$ python3 -q
>>> import numpy as np
>>> np.set_printoptions(precision=2, suppress=True, linewidth=160)
>>> rnd = lambda a: np.round(a, 2) + 0
>>> J = np.loadtxt("m.csv", delimiter=",")
>>> print(J)
[[5. 1. 1. 1. 1. 1. 1. 1. 1. 1. 1.]
 [1. 5. 1. 1. 1. 1. 1. 1. 1. 1. 1.]
 [1. 1. 5. 1. 1. 1. 1. 1. 1. 1. 1.]
 [1. 1. 1. 5. 1. 1. 1. 1. 1. 1. 1.]
 [1. 1. 1. 1. 5. 1. 1. 1. 1. 1. 1.]
 [1. 1. 1. 1. 1. 5. 1. 1. 1. 1. 1.]
 [1. 1. 1. 1. 1. 1. 5. 1. 1. 1. 1.]
 [1. 1. 1. 1. 1. 1. 1. 5. 1. 1. 1.]
 [1. 1. 1. 1. 1. 1. 1. 1. 5. 1. 1.]
 [1. 1. 1. 1. 1. 1. 1. 1. 1. 5. 1.]
 [1. 1. 1. 1. 1. 1. 1. 1. 1. 1. 5.]]
>>> # symmetric
>>> evals, vecs = np.linalg.eigh(J)
>>> x = np.array([1, 0, 0, 1, 0, 3, 0, 2, 3, 2, 2])
>>> print(rnd(x @ J @ x / (x @ x)), rnd(evals[0]), rnd(evals[-1]))
10.12 4.0 15.0
>>> print(rnd(vecs * np.abs(evals) @ vecs.T))
[[5. 1. 1. 1. 1. 1. 1. 1. 1. 1. 1.]
 [1. 5. 1. 1. 1. 1. 1. 1. 1. 1. 1.]
 [1. 1. 5. 1. 1. 1. 1. 1. 1. 1. 1.]
 [1. 1. 1. 5. 1. 1. 1. 1. 1. 1. 1.]
 [1. 1. 1. 1. 5. 1. 1. 1. 1. 1. 1.]
 [1. 1. 1. 1. 1. 5. 1. 1. 1. 1. 1.]
 [1. 1. 1. 1. 1. 1. 5. 1. 1. 1. 1.]
 [1. 1. 1. 1. 1. 1. 1. 5. 1. 1. 1.]
 [1. 1. 1. 1. 1. 1. 1. 1. 5. 1. 1.]
 [1. 1. 1. 1. 1. 1. 1. 1. 1. 5. 1.]
 [1. 1. 1. 1. 1. 1. 1. 1. 1. 1. 5.]]
>>> print(np.abs(J).sum(axis=1).max(), rnd(np.abs(evals).max()))
15.0 15.0
>>> print(rnd(np.linalg.eigvalsh(J[1:, 1:])))
[ 4.  4.  4.  4.  4.  4.  4.  4.  4. 14.]
>>> print(rnd(vecs * np.maximum(evals, 0) @ vecs.T))
[[5. 1. 1. 1. 1. 1. 1. 1. 1. 1. 1.]
 [1. 5. 1. 1. 1. 1. 1. 1. 1. 1. 1.]
 [1. 1. 5. 1. 1. 1. 1. 1. 1. 1. 1.]
 [1. 1. 1. 5. 1. 1. 1. 1. 1. 1. 1.]
 [1. 1. 1. 1. 5. 1. 1. 1. 1. 1. 1.]
 [1. 1. 1. 1. 1. 5. 1. 1. 1. 1. 1.]
 [1. 1. 1. 1. 1. 1. 5. 1. 1. 1. 1.]
 [1. 1. 1. 1. 1. 1. 1. 5. 1. 1. 1.]
 [1. 1. 1. 1. 1. 1. 1. 1. 5. 1. 1.]
 [1. 1. 1. 1. 1. 1. 1. 1. 1. 5. 1.]
 [1. 1. 1. 1. 1. 1. 1. 1. 1. 1. 5.]]
>>> print((np.sign(vecs[:, -1].round(6)) == np.sign(vecs[0, -1].round(6))).astype(int))
[1 1 1 1 1 1 1 1 1 1 1]
>>> print(x @ J @ x)
324.0
>>> x = np.array([0, 0, 1, 8, 6, 2, 4, 6, 8, 6, 7])
>>> y = J @ x
>>> print(y)
[48. 48. 52. 80. 72. 56. 64. 72. 80. 72. 76.]
>>> print(rnd(np.linalg.solve(J, y)))
[0. 0. 1. 8. 6. 2. 4. 6. 8. 6. 7.]
>>> print(rnd(np.linalg.solve(J.T, J[2])))
[0. 0. 1. 0. 0. 0. 0. 0. 0. 0. 0.]
>>> print(rnd(np.linalg.solve(J, J[:, 10])))
[0. 0. 0. 0. 0. 0. 0. 0. 0. 0. 1.]
>>> print(rnd(np.linalg.solve(J, -1 * y)))
[ 0.  0. -1. -8. -6. -2. -4. -6. -8. -6. -7.]
>>> r0 = np.array([3, 3, 7, 3, 0, 4, 3, 6, 5, 7, 8])
>>> out = J + np.outer(r0, np.eye(11)[6])
>>> print(np.linalg.matrix_rank(out - J))
1
>>> print(np.linalg.matrix_rank(np.linalg.inv(out) - np.linalg.inv(J), tol=1e-8))
1
>>> print(out)
[[5. 1. 1. 1. 1. 1. 4. 1. 1. 1. 1.]
 [1. 5. 1. 1. 1. 1. 4. 1. 1. 1. 1.]
 [1. 1. 5. 1. 1. 1. 8. 1. 1. 1. 1.]
 [1. 1. 1. 5. 1. 1. 4. 1. 1. 1. 1.]
 [1. 1. 1. 1. 5. 1. 1. 1. 1. 1. 1.]
 [1. 1. 1. 1. 1. 5. 5. 1. 1. 1. 1.]
 [1. 1. 1. 1. 1. 1. 8. 1. 1. 1. 1.]
 [1. 1. 1. 1. 1. 1. 7. 5. 1. 1. 1.]
 [1. 1. 1. 1. 1. 1. 6. 1. 5. 1. 1.]
 [1. 1. 1. 1. 1. 1. 8. 1. 1. 5. 1.]
 [1. 1. 1. 1. 1. 1. 9. 1. 1. 1. 5.]]
